% python3 -q
>>> import numpy as np
>>> import numpy.linalg as la
>>> np.set_printoptions(precision=3, suppress=True, linewidth=100, legacy="1.25")
>>> tidy = lambda a: np.round(a, 3) + 0
>>> out = np.array([[2, 1, -2, 1, 3, -1, 1, -3],
...     [3, 3, 3, 2, 2, -3, 0, -1],
...     [2, 2, -3, 0, -3, -2, 0, -2],
...     [-3, 1, -2, -2, 0, 2, 1, -1],
...     [1, 2, 3, -3, -3, 2, -2, -2],
...     [1, 3, 3, -1, 1, 3, -1, -1],
...     [1, -1, -3, 0, -1, 3, -1, -1],
...     [2, -2, -2, -3, 1, -2, 3, -1]])
>>> M = out + out.T
>>> M
array([[ 4,  4,  0, -2,  4,  0,  2, -1],
       [ 4,  6,  5,  3,  4,  0, -1, -3],
       [ 0,  5, -6, -2,  0,  1, -3, -4],
       [-2,  3, -2, -4, -3,  1,  1, -4],
       [ 4,  4,  0, -3, -6,  3, -3, -1],
       [ 0,  0,  1,  1,  3,  6,  2, -3],
       [ 2, -1, -3,  1, -3,  2, -2,  2],
       [-1, -3, -4, -4, -1, -3,  2, -2]])
>>> O, V = la.qr(M[:, :3])[0], la.qr(M[:, 3:])[0]
>>> sigma = la.svd(O.T @ V, compute_uv=False)
>>> tidy(sigma)
array([0.962, 0.682, 0.531])
>>> rng = np.random.default_rng(96692)
>>> lab = rng.permutation(8)
>>> out = M[:, lab] * rng.choice([-1, 1], 8)
>>> out
array([[-4,  2, -1,  4, -2,  0,  4,  0],
       [-6, -1, -3,  4,  3,  0,  4, -5],
       [-5, -3, -4,  0, -2,  1,  0,  6],
       [-3,  1, -4, -3, -4,  1, -2,  2],
       [-4, -3, -1, -6, -3,  3,  4,  0],
       [ 0,  2, -3,  3,  1,  6,  0, -1],
       [ 1, -2,  2, -3,  1,  2,  2,  3],
       [ 3,  2, -2, -1, -4, -3, -1,  4]])
>>> Uu, _, Vh = la.svd(M.T @ out)
>>> tidy(Uu @ Vh)
array([[ 0.,  0.,  0.,  0.,  0.,  0.,  1.,  0.],
       [-1.,  0.,  0.,  0.,  0.,  0.,  0.,  0.],
       [ 0.,  0.,  0.,  0.,  0.,  0.,  0., -1.],
       [ 0.,  0.,  0.,  0.,  1.,  0.,  0.,  0.],
       [ 0.,  0.,  0.,  1.,  0.,  0.,  0.,  0.],
       [ 0.,  0.,  0.,  0.,  0.,  1.,  0.,  0.],
       [ 0.,  1.,  0.,  0.,  0.,  0.,  0.,  0.],
       [ 0.,  0.,  1.,  0.,  0.,  0.,  0.,  0.]])
>>> tidy(la.lstsq(M, out)[0])
array([[ 0.,  0.,  0.,  0.,  0.,  0.,  1.,  0.],
       [-1.,  0.,  0.,  0.,  0.,  0.,  0.,  0.],
       [ 0.,  0.,  0.,  0.,  0.,  0.,  0., -1.],
       [ 0.,  0.,  0.,  0.,  1.,  0.,  0.,  0.],
       [ 0.,  0.,  0.,  1.,  0.,  0.,  0.,  0.],
       [ 0.,  0.,  0.,  0.,  0.,  1.,  0.,  0.],
       [ 0.,  1.,  0.,  0.,  0.,  0.,  0.,  0.],
       [ 0.,  0.,  1.,  0.,  0.,  0.,  0.,  0.]])
>>> lab
array([1, 6, 7, 4, 3, 5, 0, 2])
